In [1]: import numpy as np

In [2]: import numpy.linalg as la

In [3]: np.set_printoptions(precision=3, suppress=True, linewidth=100)

In [4]: tidy = lambda a: np.round(a, 3) + 0

In [5]: J = np.load("a.npy")

In [6]: J
Out[6]: 
array([[0, 1, 0, 0, 0],
       [1, 0, 0, 0, 0],
       [0, 0, 1, 0, 0],
       [0, 0, 0, 0, 1],
       [0, 0, 0, 1, 0]])

In [7]: B = J / np.sqrt((J ** 2).mean(axis=1, keepdims=True))

In [8]: tidy(B[0])
Out[8]: array([0.   , 2.236, 0.   , 0.   , 0.   ])

In [9]: la.matrix_rank(J - J.mean(axis=1, keepdims=True))
Out[9]: np.int64(4)

In [10]: tidy(la.norm(B, axis=1))
Out[10]: array([2.236, 2.236, 2.236, 2.236, 2.236])

In [11]: la.matrix_rank(B) == la.matrix_rank(J)
Out[11]: np.True_

In [12]: data = np.loadtxt("w.csv", delimiter=",")

In [13]: data
Out[13]: 
array([[ 1.3,  0. , -3. ,  0. , -1. , -2. ,  2. ,  3. , -1. ],
       [ 0. ,  1.3,  3. , -3. , -1. ,  2. , -2. , -1. ,  1. ],
       [-3. ,  3. ,  0.3,  3. ,  3. ,  0. , -3. , -3. ,  0. ],
       [ 0. , -2. ,  2. , -0.7, -3. ,  0. , -1. , -3. ,  0. ],
       [ 2. ,  0. , -1. ,  0. ,  1.3,  2. ,  3. , -2. , -1. ],
       [ 0. ,  2. ,  1. , -3. , -3. , -0.7, -1. ,  3. , -1. ],
       [ 0. , -2. ,  2. , -3. , -3. , -3. ,  1.3,  3. ,  1. ],
       [-1. ,  0. , -2. , -3. ,  2. ,  1. , -3. , -2.7,  2. ],
       [ 1. ,  0. , -3. ,  0. , -1. , -2. ,  2. ,  3. , -0.7]])

In [14]: tidy(la.norm(data, "nuc"))
Out[14]: np.float64(42.07)

In [15]: tidy(la.norm(data, axis=0))
Out[15]: array([4.085, 4.763, 6.41 , 6.745, 6.685, 5.147, 6.534, 8.142, 3.081])

In [16]: la.norm(data, axis=1).argmax()
Out[16]: np.int64(2)

In [17]: tidy(la.norm(data[1], 1)), tidy(la.norm(data[1], np.inf))
Out[17]: (np.float64(14.3), np.float64(3.0))

In [18]: tidy(la.norm(data, axis=1))
Out[18]: array([5.449, 5.54 , 7.355, 5.243, 4.969, 5.873, 6.833, 6.268, 5.338])

In [19]: tidy(la.norm(data[1] - data[4]))
Out[19]: np.float64(8.123)

In [20]: rng = np.random.default_rng(2402)

In [21]: z = rng.permutation(9)

In [22]: B = data[:, z] * rng.choice([-1, 1], 9)

In [23]: B
Out[23]: 
array([[ 1. ,  2. , -3. , -1.3, -1. ,  2. ,  0. ,  3. , -0. ],
       [ 1. , -2. ,  3. , -0. ,  1. , -2. ,  1.3, -1. ,  3. ],
       [-3. , -3. ,  0.3,  3. ,  0. , -0. ,  3. , -3. , -3. ],
       [ 3. , -1. ,  2. , -0. ,  0. , -0. , -2. , -3. ,  0.7],
       [-1.3,  3. , -1. , -2. , -1. , -2. ,  0. , -2. , -0. ],
       [ 3. , -1. ,  1. , -0. , -1. ,  0.7,  2. ,  3. ,  3. ],
       [ 3. ,  1.3,  2. , -0. ,  1. ,  3. , -2. ,  3. ,  3. ],
       [-2. , -3. , -2. ,  1. ,  2. , -1. ,  0. , -2.7,  3. ],
       [ 1. ,  2. , -3. , -1. , -0.7,  2. ,  0. ,  3. , -0. ]])

In [24]: U, _, Vt = la.svd(data.T @ B)

In [25]: tidy(U @ Vt)
Out[25]: 
array([[ 0.,  0.,  0., -1.,  0.,  0.,  0.,  0.,  0.],
       [ 0.,  0.,  0.,  0.,  0.,  0.,  1.,  0.,  0.],
       [ 0.,  0.,  1.,  0.,  0.,  0.,  0.,  0.,  0.],
       [ 0.,  0.,  0.,  0.,  0.,  0.,  0.,  0., -1.],
       [-1.,  0.,  0.,  0.,  0.,  0.,  0.,  0.,  0.],
       [ 0.,  0.,  0.,  0.,  0., -1.,  0.,  0.,  0.],
       [ 0.,  1.,  0.,  0.,  0.,  0.,  0.,  0.,  0.],
       [ 0.,  0.,  0.,  0.,  0.,  0.,  0.,  1.,  0.],
       [ 0.,  0.,  0.,  0.,  1.,  0.,  0.,  0.,  0.]])

In [26]: tidy(la.lstsq(data, B)[0])
Out[26]: 
array([[ 0.,  0.,  0., -1.,  0.,  0.,  0.,  0.,  0.],
       [ 0.,  0.,  0.,  0.,  0.,  0.,  1.,  0.,  0.],
       [ 0.,  0.,  1.,  0.,  0.,  0.,  0.,  0.,  0.],
       [ 0.,  0.,  0.,  0.,  0.,  0.,  0.,  0., -1.],
       [-1.,  0.,  0.,  0.,  0.,  0.,  0.,  0.,  0.],
       [ 0.,  0.,  0.,  0.,  0., -1.,  0.,  0.,  0.],
       [ 0.,  1.,  0.,  0.,  0.,  0.,  0.,  0.,  0.],
       [ 0.,  0.,  0.,  0.,  0.,  0.,  0.,  1.,  0.],
       [ 0.,  0.,  0.,  0.,  1.,  0.,  0.,  0.,  0.]])
